% python3 -q
>>> import numpy as np
>>> np.set_printoptions(precision=2, suppress=True, linewidth=200, floatmode="fixed")
>>> def tidy(a):
...     return np.round(a, 2) + 0
... 
>>> K = np.array([[-3, 2, -1, 0, -3, 1, -3, -2],
...     [-1, 2, -3, -2, 3, 1, -2, -2],
...     [2, 3, -3, 3, 1, 2, 1, 2],
...     [2, 1, -1, 2, -1, 3, -2, -1],
...     [-1, -3, -1, -3, -3, 1, -3, 0],
...     [-1, -1, 3, -3, -2, 3, -3, -3],
...     [1, 0, 3, 2, 1, -2, 3, 3],
...     [2, 2, 2, 2, -1, -2, 0, 0],
...     [0, 0, -1, -2, 1, 0, 3, 1],
...     [1, -1, -2, 0, 3, 1, 1, 3],
...     [-3, 3, -2, 0, 2, 3, 2, 3]])
>>> K[-1] = K[0] + 5 * K[1]
>>> K
array([[ -3,   2,  -1,   0,  -3,   1,  -3,  -2],
       [ -1,   2,  -3,  -2,   3,   1,  -2,  -2],
       [  2,   3,  -3,   3,   1,   2,   1,   2],
       [  2,   1,  -1,   2,  -1,   3,  -2,  -1],
       [ -1,  -3,  -1,  -3,  -3,   1,  -3,   0],
       [ -1,  -1,   3,  -3,  -2,   3,  -3,  -3],
       [  1,   0,   3,   2,   1,  -2,   3,   3],
       [  2,   2,   2,   2,  -1,  -2,   0,   0],
       [  0,   0,  -1,  -2,   1,   0,   3,   1],
       [  1,  -1,  -2,   0,   3,   1,   1,   3],
       [ -8,  12, -16, -10,  12,   6, -13, -12]])
>>> # row 10 is much longer than the rest
>>> other = K / np.linalg.norm(K, axis=1, keepdims=True)
>>> G = other @ other.T
>>> (G - 2 * np.eye(11)).round(6).argmax(axis=1)
array([ 5, 10,  3,  2,  5,  4,  7,  6,  9,  8,  1])
>>> tidy(np.linalg.norm(other, axis=1))
array([1.00, 1.00, 1.00, 1.00, 1.00, 1.00, 1.00, 1.00, 1.00, 1.00, 1.00])
>>> tidy(G[4])
array([ 0.45,  0.05, -0.53,  0.06,  1.00,  0.63, -0.63, -0.52, -0.20, -0.22,  0.13])
>>> np.argwhere(np.triu(np.abs(G) > 0.95, 1))
array([[ 1, 10]])
>>> K.shape
(11, 8)
>>> tidy(np.linalg.norm(K))
np.float64(37.23)
>>> np.abs(K).max()
np.int64(16)
>>> K - K[0]
array([[  0,   0,   0,   0,   0,   0,   0,   0],
       [  2,   0,  -2,  -2,   6,   0,   1,   0],
       [  5,   1,  -2,   3,   4,   1,   4,   4],
       [  5,  -1,   0,   2,   2,   2,   1,   1],
       [  2,  -5,   0,  -3,   0,   0,   0,   2],
       [  2,  -3,   4,  -3,   1,   2,   0,  -1],
       [  4,  -2,   4,   2,   4,  -3,   6,   5],
       [  5,   0,   3,   2,   2,  -3,   3,   2],
       [  3,  -2,   0,  -2,   4,  -1,   6,   3],
       [  4,  -3,  -1,   0,   6,   0,   4,   5],
       [ -5,  10, -15, -10,  15,   5, -10, -10]])
>>> np.count_nonzero(K)
np.int64(79)
>>> np.unravel_index(np.abs(K).argmax(), K.shape)
(np.int64(10), np.int64(2))
>>> K.sum(axis=1)
array([ -9,  -4,  11,   3, -13,  -7,  11,   5,   2,   6, -29])
>>> P = K @ np.linalg.solve(K.T @ K, K.T)
>>> np.trace(P)
np.float64(8.0)
>>> tidy(P @ K[:, 3])
array([  0.00,  -2.00,   3.00,   2.00,  -3.00,  -3.00,   2.00,   2.00,  -2.00,   0.00, -10.00])
>>> data = np.load("run15.npy")
>>> data
array([[  1,  -3,   9, -27],
       [  1,  -2,   4,  -8],
       [  1,  -1,   1,  -1],
       [  1,   0,   0,   0],
       [  1,   1,   1,   1],
       [  1,   2,   4,   8],
       [  1,   3,   9,  27],
       [  1,   4,  16,  64],
       [  1,   5,  25, 125],
       [  1,   6,  36, 216]])
>>> G = data.T @ data
>>> tidy(np.linalg.eigvalsh(G)[::-1])
array([70150.97,   276.96,    21.91,     3.16])
>>> np.linalg.matrix_rank(G)
np.int64(4)
>>> Uu, sv, Vt = np.linalg.svd(data)
>>> tidy(sv)
array([264.86,  16.64,   4.68,   1.78])
>>> other = Uu[:, :1] @ np.diag(sv[:1]) @ Vt[:1]
>>> tidy(np.linalg.norm(data - other, 2)), tidy(sv[1])
(np.float64(16.64), np.float64(16.64))
>>> np.linalg.matrix_rank(data, rtol=0.05)
np.int64(2)
>>> np.linalg.matrix_rank(other)
np.int64(1)
>>> P = data @ np.linalg.solve(data.T @ data, data.T)
>>> tidy(np.linalg.eigvalsh(P))
array([0.00, 0.00, 0.00, 0.00, 0.00, 0.00, 1.00, 1.00, 1.00, 1.00])
>>> tidy(P @ data[:, 0])
array([1.00, 1.00, 1.00, 1.00, 1.00, 1.00, 1.00, 1.00, 1.00, 1.00])
>>> np.allclose(P @ P, P)
True
